$ python -q
>>> import numpy as np
>>> np.set_printoptions(precision=4, suppress=True, linewidth=200, legacy="1.25")
>>> M = np.loadtxt("mat.csv", delimiter=",")
>>> M
array([[ 1.18  ,  1.1677,  2.3337, -2.294 ],
       [-0.1263, -0.2146, -0.2991,  0.2041],
       [-1.0625, -1.1654, -2.1672,  2.2448],
       [-0.6086, -0.7235, -1.3211,  1.3273],
       [ 1.157 ,  1.1625,  2.3737, -2.3743],
       [ 0.032 ,  0.0488, -0.1365,  0.0584],
       [-0.2898, -0.339 , -0.6495,  0.6515],
       [ 0.2814,  0.3177,  0.4381, -0.3757],
       [ 1.0022,  1.0513,  2.1574, -2.0757],
       [-1.1508, -1.0329, -2.3597,  2.2446],
       [ 0.1975,  0.2226,  0.4298, -0.5555],
       [ 0.3381,  0.4139,  0.7561, -0.7501],
       [-1.0594, -1.1703, -2.3442,  2.2524],
       [-2.4583, -2.3637, -4.8302,  4.8846],
       [-0.6258, -0.5647, -1.2841,  1.1468],
       [ 0.3844,  0.336 ,  0.7971, -0.7585],
       [-0.6155, -0.6147, -1.2395,  1.1475],
       [-0.3952, -0.4953, -0.9282,  0.9524],
       [-0.618 , -0.6403, -1.2794,  1.2536],
       [-0.9406, -0.8583, -1.8109,  1.8033],
       [-0.7231, -0.82  , -1.6261,  1.5033],
       [ 1.1794,  1.2197,  2.4467, -2.3495],
       [ 0.0663, -0.0097, -0.1131,  0.0336],
       [ 0.3589,  0.3894,  0.744 , -0.7592],
       [-1.7755, -1.7763, -3.612 ,  3.5203],
       [ 1.6352,  1.5005,  3.0663, -3.0747],
       [ 0.6637,  0.5757,  1.1604, -1.1375],
       [ 0.4161,  0.3074,  0.7697, -0.7312],
       [-0.5095, -0.4187, -0.9556,  0.8284],
       [ 1.1453,  1.1254,  2.2498, -2.268 ],
       [-1.8843, -1.8845, -3.8252,  3.7791],
       [-1.6323, -1.6721, -3.2443,  3.2639],
       [ 1.1574,  1.248 ,  2.2399, -2.3186],
       [-0.2182, -0.3168, -0.6918,  0.7483],
       [ 0.5217,  0.6139,  1.0966, -1.0226],
       [ 0.4526,  0.3891,  0.9304, -1.0002],
       [ 0.3329,  0.3117,  0.7427, -0.7818]])
>>> basis = M[[23, 16]].astype(float)
>>> for _ in range(7):
...     idx = np.linalg.norm(M[:, None] - basis, axis=-1).argmin(axis=1)
...     basis = np.array([M[idx == j].mean(axis=0) for j in range(2)])
... 
>>> idx
array([0, 0, 1, 1, 0, 0, 1, 0, 0, 1, 0, 0, 1, 1, 1, 0, 1, 1, 1, 1, 1, 0, 0, 0, 1, 0, 0, 0, 1, 0, 1, 1, 0, 1, 0, 0, 0])
>>> basis[1] - basis[0]
array([-1.5933, -1.6004, -3.2191,  3.1902])
>>> np.bincount(idx)
array([20, 17])
>>> np.abs(basis[1] - basis[0]).argmax()
2
>>> Xs = M - M.mean(axis=0)
>>> evecs = np.linalg.svd(Xs)[2][:1]
>>> other = Xs - Xs @ evecs.T @ evecs
>>> other.std(axis=0)
array([0.0458, 0.0495, 0.0351, 0.0377])
>>> np.linalg.norm(other, axis=1).round(6).argmax()
33
>>> print(np.diag(evecs.T @ evecs))
[0.0999 0.0995 0.4037 0.3969]
>>> q, R = np.linalg.qr(M)
>>> R
array([[ -5.8862,  -5.8677, -11.8328,  11.7182],
       [  0.    ,   0.4464,   0.4278,  -0.4361],
       [  0.    ,   0.    ,  -0.5303,   0.3696],
       [  0.    ,   0.    ,   0.    ,  -0.383 ]])
>>> print(q.shape, R.shape)
(37, 4) (4, 4)
>>> round(np.trace(q @ q.T), 4)
4.0
>>> q @ R
array([[ 1.18  ,  1.1677,  2.3337, -2.294 ],
       [-0.1263, -0.2146, -0.2991,  0.2041],
       [-1.0625, -1.1654, -2.1672,  2.2448],
       [-0.6086, -0.7235, -1.3211,  1.3273],
       [ 1.157 ,  1.1625,  2.3737, -2.3743],
       [ 0.032 ,  0.0488, -0.1365,  0.0584],
       [-0.2898, -0.339 , -0.6495,  0.6515],
       [ 0.2814,  0.3177,  0.4381, -0.3757],
       [ 1.0022,  1.0513,  2.1574, -2.0757],
       [-1.1508, -1.0329, -2.3597,  2.2446],
       [ 0.1975,  0.2226,  0.4298, -0.5555],
       [ 0.3381,  0.4139,  0.7561, -0.7501],
       [-1.0594, -1.1703, -2.3442,  2.2524],
       [-2.4583, -2.3637, -4.8302,  4.8846],
       [-0.6258, -0.5647, -1.2841,  1.1468],
       [ 0.3844,  0.336 ,  0.7971, -0.7585],
       [-0.6155, -0.6147, -1.2395,  1.1475],
       [-0.3952, -0.4953, -0.9282,  0.9524],
       [-0.618 , -0.6403, -1.2794,  1.2536],
       [-0.9406, -0.8583, -1.8109,  1.8033],
       [-0.7231, -0.82  , -1.6261,  1.5033],
       [ 1.1794,  1.2197,  2.4467, -2.3495],
       [ 0.0663, -0.0097, -0.1131,  0.0336],
       [ 0.3589,  0.3894,  0.744 , -0.7592],
       [-1.7755, -1.7763, -3.612 ,  3.5203],
       [ 1.6352,  1.5005,  3.0663, -3.0747],
       [ 0.6637,  0.5757,  1.1604, -1.1375],
       [ 0.4161,  0.3074,  0.7697, -0.7312],
       [-0.5095, -0.4187, -0.9556,  0.8284],
       [ 1.1453,  1.1254,  2.2498, -2.268 ],
       [-1.8843, -1.8845, -3.8252,  3.7791],
       [-1.6323, -1.6721, -3.2443,  3.2639],
       [ 1.1574,  1.248 ,  2.2399, -2.3186],
       [-0.2182, -0.3168, -0.6918,  0.7483],
       [ 0.5217,  0.6139,  1.0966, -1.0226],
       [ 0.4526,  0.3891,  0.9304, -1.0002],
       [ 0.3329,  0.3117,  0.7427, -0.7818]])
>>> basis = np.array([[1, 1, 0, 2, 3, 3, 2, 0, 1, 0],
...     [2, 3, 2, 2, 3, 1, 1, 0, 0, 2],
...     [1, 0, 3, 1, 0, 1, 3, 0, 1, 2]])
>>> J = np.repeat(basis, 21 // 3, axis=0)
>>> rng = np.random.default_rng(8516)
>>> J = J + 0.3 * rng.normal(size=J.shape)
>>> J
array([[ 1.039 ,  0.7854,  0.1325,  2.0244,  2.7076,  2.6933,  1.9513,  0.3055,  0.6348,  0.0809],
       [ 1.2421,  1.0729, -0.0468,  1.835 ,  2.9592,  3.0948,  2.52  , -0.6833,  1.177 , -0.478 ],
       [ 1.3849,  0.7582,  0.0197,  1.8765,  2.9721,  3.7034,  1.9921,  0.3475,  0.6408, -0.2649],
       [ 0.8454,  0.8387,  0.128 ,  2.5141,  2.73  ,  3.0148,  1.7949, -0.3937,  1.0506,  0.3032],
       [ 1.2429,  0.9989,  0.0024,  1.8817,  3.041 ,  2.8034,  1.9208,  0.1434,  1.5232, -0.2474],
       [ 1.4942,  1.093 ,  0.2543,  2.0265,  2.7527,  2.7617,  1.4807, -0.0053,  0.911 , -0.279 ],
       [ 0.7014,  0.4663, -0.0501,  1.8051,  2.807 ,  2.8759,  2.059 , -0.1898,  1.0235,  0.004 ],
       [ 2.2058,  2.9223,  2.6556,  1.8922,  3.1149,  1.55  ,  1.2235, -0.2945, -0.6543,  2.0061],
       [ 1.7395,  3.1135,  2.0234,  2.7993,  2.8199,  0.5029,  0.401 , -0.0352,  0.5257,  1.938 ],
       [ 2.2706,  2.6626,  1.848 ,  2.0865,  2.8049,  0.8578,  1.1833, -0.5311, -0.5294,  2.0198],
       [ 2.1219,  2.746 ,  1.9188,  2.0686,  2.5351,  1.3034,  0.6351,  0.09  , -0.6767,  1.5567],
       [ 1.8326,  2.4459,  2.3399,  2.4123,  3.0752,  1.2855,  0.5358,  0.2838, -0.3029,  2.3409],
       [ 1.4992,  3.5599,  1.8232,  2.2119,  3.2272,  1.0009,  0.9823,  0.2411,  0.1798,  2.6696],
       [ 2.1245,  3.3384,  2.1679,  1.5125,  3.0974,  1.0835,  1.5199,  0.3595, -0.1439,  2.2087],
       [ 1.4124, -0.3176,  3.3919,  0.2317,  0.0014,  0.991 ,  3.0847,  0.2923,  0.9982,  1.6563],
       [ 1.2138,  0.3334,  3.0898,  0.5876, -0.1814,  1.2612,  2.644 , -0.0781,  0.9244,  1.8612],
       [ 0.9397,  0.1764,  3.2531,  1.1901,  0.0366,  1.3792,  3.5424,  0.034 ,  0.9292,  1.902 ],
       [ 1.2379, -0.2153,  3.4572,  0.8838, -0.1046,  1.0407,  2.9825,  0.0276,  0.9294,  2.0577],
       [ 1.2389,  0.1049,  3.1551,  1.3816, -0.3321,  0.6281,  3.5681,  0.2297,  1.5545,  2.0419],
       [ 1.0668, -0.0736,  2.9835,  1.2237, -0.5532,  0.4454,  3.1496,  0.0568,  1.0228,  1.4597],
       [ 1.0497,  0.0369,  2.8202,  0.319 ,  0.0653,  1.0161,  2.4853, -0.3047,  1.0589,  2.1716]])
>>> Xs = J - J.mean(axis=0)
>>> evecs = np.linalg.svd(Xs)[2][:3]
>>> other = Xs - Xs @ evecs.T @ evecs
>>> other.std(axis=0)
array([0.1922, 0.209 , 0.1576, 0.244 , 0.1736, 0.1859, 0.3115, 0.2867, 0.2025, 0.2251])
>>> np.round(np.cov(Xs @ evecs.T, rowvar=False), 4) + 0
array([[5.6584, 0.    , 0.    ],
       [0.    , 3.6294, 0.    ],
       [0.    , 0.    , 0.2383]])
>>> np.diag(evecs.T @ evecs)
array([0.1374, 0.3937, 0.4154, 0.3603, 0.4059, 0.4184, 0.1809, 0.0006, 0.4104, 0.277 ])
>>> np.linalg.norm(other, axis=1).round(6).argmax()
20
>>> W0 = np.triu(rng.random((12, 12)) < 0.2, 1).astype(int)
>>> W0 = W0 + W0.T
>>> W0
array([[0, 0, 0, 0, 0, 0, 0, 0, 0, 0, 0, 0],
       [0, 0, 0, 0, 0, 0, 0, 0, 0, 0, 1, 1],
       [0, 0, 0, 0, 0, 1, 0, 0, 1, 1, 1, 0],
       [0, 0, 0, 0, 1, 0, 1, 1, 0, 0, 1, 0],
       [0, 0, 0, 1, 0, 1, 0, 0, 0, 0, 1, 0],
       [0, 0, 1, 0, 1, 0, 0, 0, 0, 0, 0, 1],
       [0, 0, 0, 1, 0, 0, 0, 0, 0, 0, 0, 0],
       [0, 0, 0, 1, 0, 0, 0, 0, 1, 0, 1, 0],
       [0, 0, 1, 0, 0, 0, 0, 1, 0, 1, 0, 1],
       [0, 0, 1, 0, 0, 0, 0, 0, 1, 0, 1, 0],
       [0, 1, 1, 1, 1, 0, 0, 1, 0, 1, 0, 0],
       [0, 1, 0, 0, 0, 1, 0, 0, 1, 0, 0, 0]])
>>> # equal to its transpose
>>> t3 = np.stack([W0, -3 * W0, W0[::-1]])
>>> (t3 @ W0.T).shape
(3, 12, 12)
>>> print(np.einsum("bij,cij->bc", t3, t3))
[[  36 -108   10]
 [-108  324  -30]
 [  10  -30   36]]
>>> np.linalg.det(t3)
array([0., 0., 0.])
>>> np.linalg.matrix_rank(t3.reshape(3, -1))
2
